% python3 -q
>>> import numpy as np
>>> np.set_printoptions(precision=2, suppress=True, linewidth=160)
>>> data = np.array([[-1, 1, 2], [-2, 0, 1], [0, 2, 3]])
>>> def softmax(z):
...     e = np.exp(z - z.max(axis=-1, keepdims=True))
...     return e / e.sum(axis=-1, keepdims=True)
... 
>>> softmax(data).sum(axis=1)
array([1., 1., 1.])
>>> softmax(data[0] + -1)
array([0.04, 0.26, 0.71])
>>> softmax(data[0])
array([0.04, 0.26, 0.71])
>>> scores = data @ data.T / np.sqrt(3)
>>> np.round(softmax(scores + np.triu(np.full(scores.shape, -np.inf), 1)), 2) + 0
array([[1.  , 0.  , 0.  ],
       [0.36, 0.64, 0.  ],
       [0.05, 0.  , 0.94]])
>>> U, sig, Vh = np.linalg.svd(data)
>>> evecs = Vh[:(sig > 1e-8).sum()]
>>> rng = np.random.default_rng(2733)
>>> vec = data[2] + 4 * data[1] + rng.integers(2) * np.eye(3)[2]
>>> vec
array([-8.,  2.,  7.])
>>> np.round(np.linalg.norm(vec - evecs.T @ evecs @ vec), 2)
np.float64(0.0)
>>> evecs.T @ evecs
array([[ 0.93,  0.21, -0.14],
       [ 0.21,  0.36,  0.43],
       [-0.14,  0.43,  0.71]])
>>> np.allclose(evecs.T @ evecs @ vec, vec)
True
>>> np.linalg.matrix_rank(np.vstack([data, vec]))
np.int64(2)
>>> np.allclose(data[:-1].T @ np.linalg.lstsq(data[:-1].T, data[-1])[0], data[-1])
True
>>> try:
...     np.linalg.inv(data)
... except np.linalg.LinAlgError as e:
...     print(repr(e))
... 
LinAlgError('Singular matrix')
>>> np.abs(np.diag(np.linalg.qr(data)[1])) > 1e-9
array([ True,  True, False])
>>> (data - data.T) / 2
array([[ 0. ,  1.5,  1. ],
       [-1.5,  0. , -0.5],
       [-1. ,  0.5,  0. ]])
>>> np.round(np.sort(np.abs(np.linalg.eigvals(data))), 2) + 0
array([0., 1., 3.])
>>> np.linalg.matrix_power(data, 2)
array([[-1,  3,  5],
       [ 2,  0, -1],
       [-4,  6, 11]])
>>> round(np.linalg.det(data), 2)
np.float64(0.0)
>>> (data + data.T) / 2
array([[-1. , -0.5,  1. ],
       [-0.5,  0. ,  1.5],
       [ 1. ,  1.5,  3. ]])
>>> np.allclose(data @ data.T, data.T @ data)
False
>>> out = data / np.linalg.norm(data, axis=1, keepdims=True)
>>> C2 = out @ out.T
>>> C2[2]
array([0.91, 0.37, 1.  ])
>>> np.linalg.norm(out, axis=1)
array([1., 1., 1.])
>>> np.argwhere(np.triu(np.abs(C2) > 0.95, 1))
array([], shape=(0, 2), dtype=int64)
>>> A = np.load("test2.npy")
>>> A
array([[0, 1, 1, 0],
       [1, 0, 1, 1],
       [1, 1, 0, 1],
       [0, 1, 1, 0]])
>>> round(np.linalg.eigvalsh(A).min(), 2)
np.float64(-1.56)
>>> [round(float(np.linalg.det(A[:i, :i])), 2) + 0 for i in range(1, 5)]
[0.0, -1.0, 2.0, 0.0]
>>> rk = np.linalg.matrix_rank(A)
>>> rk
np.int64(3)
>>> ns = np.linalg.svd(A)[2][rk:].T
>>> [int(np.linalg.matrix_rank(np.delete(A, i, axis=0))) for i in range(4)]
[3, 2, 2, 3]
>>> np.round(ns @ ns.T, 2) + 0
array([[ 0.5,  0. ,  0. , -0.5],
       [ 0. ,  0. ,  0. ,  0. ],
       [ 0. ,  0. ,  0. ,  0. ],
       [-0.5,  0. ,  0. ,  0.5]])
>>> [int(np.linalg.matrix_rank(A[:, :j + 1])) for j in range(4)]
[1, 2, 3, 3]
>>> [int(np.linalg.matrix_rank(A[:i])) for i in range(1, len(A) + 1)]
[1, 2, 3, 3]
>>> np.allclose(A @ ns, 0)
True
>>> np.unique(A.round(6), axis=0).shape
(3, 4)
>>> np.round(np.trace(np.linalg.pinv(A) @ A), 2)
np.float64(3.0)
>>> np.abs(np.diag(np.linalg.qr(A)[1])) > 1e-9
array([ True,  True,  True, False])
>>> np.allclose(A[:-1].T @ np.linalg.lstsq(A[:-1].T, A[-1])[0], A[-1])
True
>>> np.round(A @ np.linalg.pinv(A) @ A, 2) + 0
array([[0., 1., 1., 0.],
       [1., 0., 1., 1.],
       [1., 1., 0., 1.],
       [0., 1., 1., 0.]])
>>> np.linalg.norm(A, axis=0)
array([1.41, 1.73, 1.73, 1.41])
>>> np.round(np.linalg.norm(A[3], 1), 2), np.round(np.linalg.norm(A[3], np.inf), 2)
(np.float64(2.0), np.float64(1.0))
>>> np.linalg.norm(A, axis=1)
array([1.41, 1.73, 1.73, 1.41])
>>> np.round(np.linalg.norm(A) ** 2 / np.linalg.norm(A, 2) ** 2, 2)
np.float64(1.52)
>>> np.round(np.linalg.norm(A, 2), 2)
np.float64(2.56)
>>> np.linalg.norm(A, axis=1).argmax()
np.int64(1)
>>> K = np.array([[0, 3, 0, 3, 0, 3],
...     [0, 1, 0, 1, 0, 1],
...     [2, -1, 2, -1, 2, -1],
...     [0, 3, 0, 3, 0, 3],
...     [0, 1, 0, 1, 0, 1],
...     [2, -1, 2, -1, 2, -1]])
>>> np.linalg.cond(K) > 100
np.True_
>>> round(float(np.linalg.norm(K, 2) / np.linalg.norm(K)), 2)
0.88
>>> U, sig, Vh = np.linalg.svd(K)
>>> evecs = Vh[:(sig > 1e-8).sum()]
>>> vec = K[5] + 2 * K[4] + rng.integers(2) * np.eye(6)[1]
>>> vec
array([2., 2., 2., 1., 2., 1.])
>>> np.allclose(evecs.T @ evecs @ vec, vec)
False
>>> np.diag(evecs.T @ evecs)
array([0.33, 0.33, 0.33, 0.33, 0.33, 0.33])
>>> np.linalg.matrix_rank(np.vstack([K, vec]))
np.int64(3)
>>> (K - K.T) / 2
array([[ 0. ,  1.5, -1. ,  1.5,  0. ,  0.5],
       [-1.5,  0. ,  0.5, -1. , -0.5,  1. ],
       [ 1. , -0.5,  0. , -0.5,  1. , -1.5],
       [-1.5,  1. ,  0.5,  0. , -0.5,  2. ],
       [ 0. ,  0.5, -1. ,  0.5,  0. , -0.5],
       [-0.5, -1. ,  1.5, -2. ,  0.5,  0. ]])
>>> (K + K.T) / 2
array([[ 0. ,  1.5,  1. ,  1.5,  0. ,  2.5],
       [ 1.5,  1. , -0.5,  2. ,  0.5,  0. ],
       [ 1. , -0.5,  2. , -0.5,  1. ,  0.5],
       [ 1.5,  2. , -0.5,  3. ,  0.5,  1. ],
       [ 0. ,  0.5,  1. ,  0.5,  0. ,  1.5],
       [ 2.5,  0. ,  0.5,  1. ,  1.5, -1. ]])
>>> K @ K
array([[6, 9, 6, 9, 6, 9],
       [2, 3, 2, 3, 2, 3],
       [2, 3, 2, 3, 2, 3],
       [6, 9, 6, 9, 6, 9],
       [2, 3, 2, 3, 2, 3],
       [2, 3, 2, 3, 2, 3]])
>>> np.round(np.sort(np.abs(np.linalg.eigvals(K))), 2) + 0
array([0., 0., 0., 0., 0., 5.])
>>> round(float(np.abs(np.linalg.eigvals(K)).max()), 2)
5.0
>>> np.round(np.linalg.det(K), 2)
np.float64(0.0)
>>> np.allclose(K, K.T)
False
>>> rk = np.linalg.matrix_rank(K)
>>> rk
np.int64(2)
>>> ns = np.linalg.svd(K)[2][rk:].T
>>> [int(np.linalg.matrix_rank(K[:i])) for i in range(1, len(K) + 1)]
[1, 1, 2, 2, 2, 2]
>>> [int(np.linalg.matrix_rank(K[:, :j + 1])) for j in range(6)]
[1, 2, 2, 2, 2, 2]
>>> np.linalg.matrix_rank(K.T @ K), np.linalg.matrix_rank(K @ K.T)
(np.int64(2), np.int64(2))
>>> np.round(K @ ns, 2) + 0
array([[0., 0., 0., 0.],
       [0., 0., 0., 0.],
       [0., 0., 0., 0.],
       [0., 0., 0., 0.],
       [0., 0., 0., 0.],
       [0., 0., 0., 0.]])
>>> np.allclose(K @ ns, 0)
True
>>> K.shape
(6, 6)
>>> np.linalg.matrix_rank(K)
np.int64(2)
>>> np.abs(K).max()
np.int64(3)
>>> K.mean(axis=0)
array([0.67, 1.  , 0.67, 1.  , 0.67, 1.  ])
>>> K.sum(axis=0)
array([4, 6, 4, 6, 4, 6])
>>> K - K[0]
array([[ 0,  0,  0,  0,  0,  0],
       [ 0, -2,  0, -2,  0, -2],
       [ 2, -4,  2, -4,  2, -4],
       [ 0,  0,  0,  0,  0,  0],
       [ 0, -2,  0, -2,  0, -2],
       [ 2, -4,  2, -4,  2, -4]])
>>> np.diff(K, axis=0)
array([[ 0, -2,  0, -2,  0, -2],
       [ 2, -2,  2, -2,  2, -2],
       [-2,  4, -2,  4, -2,  4],
       [ 0, -2,  0, -2,  0, -2],
       [ 2, -2,  2, -2,  2, -2]])
>>> m1 = np.array([[0, 3, 2, 1], [-3, 0, 4, -2], [-2, -4, 0, 3], [-1, 2, -3, 0]])
>>> out = np.array([[-1, -2], [2, -1], [-1, -3], [1, -3]])
>>> np.vstack([m1, out.T]).shape
(6, 4)
>>> np.einsum("ik,kj->ji", m1, out)
array([[  5,  -3,  -3,   8],
       [-12,   0,  -1,   9]])
>>> out.T @ m1.T
array([[  5,  -3,  -3,   8],
       [-12,   0,  -1,   9]])
>>> np.einsum("ij,ij->i", m1, m1)
array([14, 29, 29, 14])
